In [1]: import numpy as np

In [2]: np.set_printoptions(suppress=True, linewidth=100)

In [3]: theta = np.deg2rad(15)

In [4]: data = np.eye(5)

In [5]: data[np.ix_([0, 2], [0, 2])] = [[np.cos(theta), -np.sin(theta)], [np.sin(theta), np.cos(theta)]]

In [6]: data.round(2)
Out[6]: 
array([[ 0.97,  0.  , -0.26,  0.  ,  0.  ],
       [ 0.  ,  1.  ,  0.  ,  0.  ,  0.  ],
       [ 0.26,  0.  ,  0.97,  0.  ,  0.  ],
       [ 0.  ,  0.  ,  0.  ,  1.  ,  0.  ],
       [ 0.  ,  0.  ,  0.  ,  0.  ,  1.  ]])

In [7]: def softmax(z):
   ...:     e = np.exp(z - z.max(axis=-1, keepdims=True))
   ...:     return e / e.sum(axis=-1, keepdims=True)
   ...: 

In [8]: np.round(softmax(10 * data[4]), 2) + 0
Out[8]: array([0., 0., 0., 0., 1.])

In [9]: np.round(softmax(data[4] + -1), 2)
Out[9]: array([0.15, 0.15, 0.15, 0.15, 0.4 ])

In [10]: np.round(softmax(data).sum(axis=1), 2)
Out[10]: array([1., 1., 1., 1., 1.])

In [11]: np.round(softmax(data[4]), 2)
Out[11]: array([0.15, 0.15, 0.15, 0.15, 0.4 ])

In [12]: S = data @ data.T / np.sqrt(5)

In [13]: np.round(softmax(S + np.triu(np.full(S.shape, -np.inf), 1)), 2)
Out[13]: 
array([[1.  , 0.  , 0.  , 0.  , 0.  ],
       [0.39, 0.61, 0.  , 0.  , 0.  ],
       [0.28, 0.28, 0.44, 0.  , 0.  ],
       [0.22, 0.22, 0.22, 0.34, 0.  ],
       [0.18, 0.18, 0.18, 0.18, 0.28]])

In [14]: np.round(softmax(S), 2)
Out[14]: 
array([[0.28, 0.18, 0.18, 0.18, 0.18],
       [0.18, 0.28, 0.18, 0.18, 0.18],
       [0.18, 0.18, 0.28, 0.18, 0.18],
       [0.18, 0.18, 0.18, 0.28, 0.18],
       [0.18, 0.18, 0.18, 0.18, 0.28]])

In [15]: np.round(softmax(S)[4] @ data, 2)
Out[15]: array([0.22, 0.18, 0.13, 0.18, 0.28])

In [16]: vec = np.array([-5, 2, 3, -2, 4])

In [17]: rhs = data @ vec

In [18]: rhs.round(2)
Out[18]: array([-5.61,  2.  ,  1.6 , -2.  ,  4.  ])

In [19]: np.round(np.linalg.solve(data, rhs), 2)
Out[19]: array([-5.,  2.,  3., -2.,  4.])

In [20]: np.round(np.linalg.solve(data, data[:, 4]), 2)
Out[20]: array([0., 0., 0., 0., 1.])

In [21]: np.round(np.linalg.solve(data, rhs + data[:, 3]), 2)
Out[21]: array([-5.,  2.,  3., -1.,  4.])

In [22]: round(float(np.trace(data)), 2)
Out[22]: 4.93

In [23]: np.round(np.linalg.matrix_power(data, 3), 2)
Out[23]: 
array([[ 0.71,  0.  , -0.71,  0.  ,  0.  ],
       [ 0.  ,  1.  ,  0.  ,  0.  ,  0.  ],
       [ 0.71,  0.  ,  0.71,  0.  ,  0.  ],
       [ 0.  ,  0.  ,  0.  ,  1.  ,  0.  ],
       [ 0.  ,  0.  ,  0.  ,  0.  ,  1.  ]])

In [24]: np.linalg.determinant(data)
---------------------------------------------------------------------------
AttributeError                            Traceback (most recent call last)
Cell In[24], line 1
----> 1 np.linalg.determinant(data)

AttributeError: module 'numpy.linalg' has no attribute 'determinant'

In [25]: np.round((data + data.T) / 2, 2)
Out[25]: 
array([[0.97, 0.  , 0.  , 0.  , 0.  ],
       [0.  , 1.  , 0.  , 0.  , 0.  ],
       [0.  , 0.  , 0.97, 0.  , 0.  ],
       [0.  , 0.  , 0.  , 1.  , 0.  ],
       [0.  , 0.  , 0.  , 0.  , 1.  ]])

In [26]: np.round(np.sort(np.abs(np.linalg.eigvals(data))), 2)
Out[26]: array([1., 1., 1., 1., 1.])

In [27]: np.round(data @ data, 2)
Out[27]: 
array([[ 0.87,  0.  , -0.5 ,  0.  ,  0.  ],
       [ 0.  ,  1.  ,  0.  ,  0.  ,  0.  ],
       [ 0.5 ,  0.  ,  0.87,  0.  ,  0.  ],
       [ 0.  ,  0.  ,  0.  ,  1.  ,  0.  ],
       [ 0.  ,  0.  ,  0.  ,  0.  ,  1.  ]])

In [28]: M = np.loadtxt("m.csv", delimiter=",")

In [29]: M
Out[29]: 
array([[ 4.,  3., -2.,  0.,  0.],
       [ 1.,  1., -5.,  0.,  0.],
       [-2.,  1.,  0.,  0.,  0.],
       [ 0.,  0.,  0.,  5.,  2.],
       [ 0.,  0.,  0.,  0.,  2.]])

In [30]: vec = np.array([1, -1, -2, 1, 0])

In [31]: a = np.maximum(M @ vec, 0)

In [32]: np.round(np.tanh(M @ vec), 2)
Out[32]: array([ 1.,  1., -1.,  1.,  0.])

In [33]: M * (a > 1e-9)[:, None]
Out[33]: 
array([[ 4.,  3., -2.,  0.,  0.],
       [ 1.,  1., -5.,  0.,  0.],
       [-0.,  0.,  0.,  0.,  0.],
       [ 0.,  0.,  0.,  5.,  2.],
       [ 0.,  0.,  0.,  0.,  0.]])

In [34]: np.flatnonzero(a > 1e-9)
Out[34]: array([0, 1, 3])

In [35]: a
Out[35]: array([ 5., 10.,  0.,  5.,  0.])

In [36]: np.maximum(M @ vec, 0) - np.maximum(-M @ vec, 0)
Out[36]: array([ 5., 10., -3.,  5.,  0.])

In [37]: W = np.array([[3, 4, 5, 1], [0, 1, 4, 2], [5, 5, 3, 3], [4, 1, 4, 4], [3, 1, 2, 0]])

In [38]: c = np.array([0, 1, 1, -1])

In [39]: hid = np.maximum(M @ W + c, 0)

In [40]: hid
Out[40]: 
array([[ 2., 10., 27.,  3.],
       [ 0.,  0.,  0.,  0.],
       [ 0.,  0.,  0.,  0.],
       [26.,  8., 25., 19.],
       [ 6.,  3.,  5.,  0.]])

In [41]: np.linalg.matrix_rank(hid)
Out[41]: np.int64(3)

In [42]: (hid > 0).astype(int)
Out[42]: 
array([[1, 1, 1, 1],
       [0, 0, 0, 0],
       [0, 0, 0, 0],
       [1, 1, 1, 1],
       [1, 1, 1, 0]])

In [43]: cent = np.array([[9, 3], [5, 2], [6, 2], [9, 2]])

In [44]: (hid @ cent).round(6).argmax(axis=1)
Out[44]: array([0, 0, 0, 0, 0])

In [45]: hid @ cent
Out[45]: 
array([[257.,  86.],
       [  0.,   0.],
       [  0.,   0.],
       [595., 182.],
       [ 99.,  34.]])
